$ python -q
>>> import numpy as np
>>> np.set_printoptions(precision=3, suppress=True, linewidth=160, floatmode="fixed")
>>> arr = np.load("m.npy")
>>> arr
array([[ 0.259,  0.299, -0.319,  0.020,  0.020],
       [ 0.299,  0.345, -0.368,  0.023,  0.023],
       [-0.319, -0.368,  0.393, -0.025, -0.025],
       [ 0.020,  0.023, -0.025,  0.002,  0.002],
       [ 0.020,  0.023, -0.025,  0.002,  0.002]])
>>> vec = np.array([1, 3, 2, 3, 3])
>>> np.linalg.eigvalsh(2 * arr - np.eye(5))
array([-1.000, -1.000, -1.000, -1.000,  1.000])
>>> arr @ arr @ vec
array([ 0.638,  0.736, -0.785,  0.049,  0.049])
>>> np.eye(5) - arr
array([[ 0.741, -0.299,  0.319, -0.020, -0.020],
       [-0.299,  0.655,  0.368, -0.023, -0.023],
       [ 0.319,  0.368,  0.607,  0.025,  0.025],
       [-0.020, -0.023,  0.025,  0.998, -0.002],
       [-0.020, -0.023,  0.025, -0.002,  0.998]])
>>> Uu, sig, vt = np.linalg.svd(arr)
>>> sig.round(3) + 0
array([1.000, 0.000, 0.000, 0.000, 0.000])
>>> np.argmax(sig[:-1] / (sig[1:] + 1e-6)) + 1
np.int64(1)
>>> out = Uu[:, :1] @ np.diag(sig[:1]) @ vt[:1]
>>> np.linalg.matrix_rank(arr, rtol=0.05)
np.int64(1)
>>> round(np.linalg.norm(arr - out, 2), 3), np.round(sig[1], 3)
(np.float64(0.0), np.float64(0.0))
>>> f, g = arr[0], arr[3]
>>> np.round(f @ g, 3)
np.float64(0.02)
>>> round(float(f @ f), 3)
0.259
>>> pr = (f @ g) / (f @ f) * f
>>> round(float(np.linalg.norm(f + g) ** 2 + np.linalg.norm(f - g) ** 2), 3)
0.521
>>> pr
array([ 0.020,  0.023, -0.025,  0.002,  0.002])
>>> np.linalg.matrix_rank(np.outer(f, g))
np.int64(1)
>>> M = np.vander(np.arange(4) - 1, 4, increasing=True)
>>> M
array([[ 1, -1,  1, -1],
       [ 1,  0,  0,  0],
       [ 1,  1,  1,  1],
       [ 1,  2,  4,  8]])
>>> # row 3 dominates
>>> vec = np.array([4, -4, -1, 2])
>>> np.einsum("ij,j->i", M, vec)
array([5, 4, 1, 8])
>>> M @ np.eye(4)[1]
array([-1.000,  0.000,  1.000,  2.000])
>>> M * vec
array([[ 4,  4, -1, -2],
       [ 4,  0,  0,  0],
       [ 4, -4, -1,  2],
       [ 4, -8, -4, 16]])
>>> M @ np.ones(4)
array([ 0.000,  1.000,  4.000, 15.000])
>>> M @ (2 * vec)
array([10,  8,  2, 16])
>>> np.linalg.norm(M @ vec) <= np.linalg.norm(M, 2) * np.linalg.norm(vec) + 1e-9
np.True_
>>> q, r_ = np.linalg.qr(M)
>>> q
array([[-0.500,  0.671,  0.500,  0.224],
       [-0.500,  0.224, -0.500, -0.671],
       [-0.500, -0.224, -0.500,  0.671],
       [-0.500, -0.671,  0.500, -0.224]])
>>> np.trace(q @ q.T)
np.float64(4.0)
>>> np.einsum("ii->", M)
np.int64(10)
>>> round(float(np.linalg.det(M[::-1])), 3)
12.0
>>> np.einsum("ij,ji->", M, M)
np.int64(72)
>>> np.linalg.eigvals(M)
array([ 8.327+0.000j,  2.000+0.000j, -0.163+0.833j, -0.163-0.833j])
>>> J = np.array([[0, 0, 0, 0], [1, 1, 0, 0], [0, 2, 1, 0], [2, 0, 1, 0]])
>>> # triangular: eigenvalues sit on the diagonal
>>> np.unique(J.round(6), axis=0).shape
(4, 4)
>>> round(np.trace(np.linalg.pinv(J) @ J), 3)
np.float64(3.0)
>>> Uu, sig, vt = np.linalg.svd(J)
>>> vecs = vt[:(sig > 1e-8).sum()]
>>> rng = np.random.default_rng(4757)
>>> vec = J[2] + 2 * J[0] + rng.integers(2) * np.eye(4)[2]
>>> vec
array([0.000, 2.000, 1.000, 0.000])
>>> np.diag(vecs.T @ vecs)
array([1.000, 1.000, 1.000, 0.000])
>>> np.round(vecs.T @ vecs, 3) + 0
array([[1.000, 0.000, 0.000, 0.000],
       [0.000, 1.000, 0.000, 0.000],
       [0.000, 0.000, 1.000, 0.000],
       [0.000, 0.000, 0.000, 0.000]])
>>> np.allclose(vecs.T @ vecs @ vec, vec)
True
>>> lab = rng.permutation(4)
>>> lab
array([2, 0, 1, 3])
>>> out = J[lab][:, lab]
>>> np.sort(np.abs(np.linalg.eigvals(out)))
array([0.000, 0.000, 1.000, 1.000])
>>> out
array([[1, 0, 2, 0],
       [0, 0, 0, 0],
       [0, 1, 1, 0],
       [1, 2, 0, 0]])
>>> np.trace(out)
np.int64(2)
>>> np.allclose(out, J)
False
>>> E = np.load("w.npy")
>>> E
array([[1, 0, 0, 0],
       [2, 1, 0, 0],
       [1, 0, 1, 0],
       [0, 2, 2, 1]])
>>> vec = np.array([1, -3, 2, -2])
>>> y = E @ vec
>>> y
array([ 1, -1,  3, -4])
>>> np.linalg.solve(E.T, E[2])
array([0.000, 0.000, 1.000, 0.000])
>>> np.linalg.solve(E, 3 * y)
array([ 3.000, -9.000,  6.000, -6.000])
>>> np.linalg.solve(E, E[:, 1])
array([0.000, 1.000, 0.000, 0.000])
>>> t = np.radians(60)
>>> r_ = np.eye(4)
>>> r_[2, 2] = r_[3, 3] = np.cos(t)
>>> r_[2, 3], r_[3, 2] = -np.sin(t), np.sin(t)
>>> r_
array([[ 1.000,  0.000,  0.000,  0.000],
       [ 0.000,  1.000,  0.000,  0.000],
       [ 0.000,  0.000,  0.500, -0.866],
       [ 0.000,  0.000,  0.866,  0.500]])
>>> out = E @ r_.T
>>> np.linalg.svd(E, compute_uv=False), np.linalg.svd(out, compute_uv=False)
(array([3.282, 2.303, 0.950, 0.139]), array([3.282, 2.303, 0.950, 0.139]))
>>> np.allclose(np.linalg.norm(E, axis=1), np.linalg.norm(out, axis=1))
True
>>> np.abs(out - E).max(axis=0)
array([0.000, 0.000, 1.866, 1.232])
>>> np.allclose(E @ E.T, out @ out.T)
True
>>> np.round(r_ @ r_.T, 3) + 0
array([[1.000, 0.000, 0.000, 0.000],
       [0.000, 1.000, 0.000, 0.000],
       [0.000, 0.000, 1.000, 0.000],
       [0.000, 0.000, 0.000, 1.000]])
>>> np.linalg.pinv(r_)
array([[ 1.000,  0.000,  0.000,  0.000],
       [ 0.000,  1.000,  0.000,  0.000],
       [ 0.000,  0.000,  0.500,  0.866],
       [ 0.000,  0.000, -0.866,  0.500]])
>>> np.round(r_.T @ r_, 3) + 0
array([[1.000, 0.000, 0.000, 0.000],
       [0.000, 1.000, 0.000, 0.000],
       [0.000, 0.000, 1.000, 0.000],
       [0.000, 0.000, 0.000, 1.000]])
>>> np.linalg.svd(r_, compute_uv=False)
array([1.000, 1.000, 1.000, 1.000])
>>> vals, vecs = np.linalg.eig(E)
>>> np.sort(np.linalg.eigvals(E.T))
array([1.000, 1.000, 1.000, 1.000])
>>> np.sort(np.linalg.eigvals(np.linalg.inv(E)))
array([1.000-0.000j, 1.000+0.000j, 1.000+0.000j, 1.000+0.000j])
>>> np.prod(vals)
np.float64(1.0)
>>> E @ vecs[:, 0] - vals[0] * vecs[:, 0]
array([0.000, 0.000, 0.000, 0.000])
>>> feats = np.loadtxt("x.csv", delimiter=",")
>>> feats
array([[ 0.866,  0.000, -0.500,  0.000,  0.000],
       [ 0.000,  1.000,  0.000,  0.000,  0.000],
       [ 0.500,  0.000,  0.866,  0.000,  0.000],
       [ 0.000,  0.000,  0.000,  1.000,  0.000],
       [ 0.000,  0.000,  0.000,  0.000,  1.000]])
>>> # orthonormal columns
>>> np.round(feats @ feats.T, 3) + 0
array([[1.000, 0.000, 0.000, 0.000, 0.000],
       [0.000, 1.000, 0.000, 0.000, 0.000],
       [0.000, 0.000, 1.000, 0.000, 0.000],
       [0.000, 0.000, 0.000, 1.000, 0.000],
       [0.000, 0.000, 0.000, 0.000, 1.000]])
>>> np.round(feats.T @ feats, 3) + 0
array([[1.000, 0.000, 0.000, 0.000, 0.000],
       [0.000, 1.000, 0.000, 0.000, 0.000],
       [0.000, 0.000, 1.000, 0.000, 0.000],
       [0.000, 0.000, 0.000, 1.000, 0.000],
       [0.000, 0.000, 0.000, 0.000, 1.000]])
>>> np.linalg.svd(feats, compute_uv=False)
array([1.000, 1.000, 1.000, 1.000, 1.000])
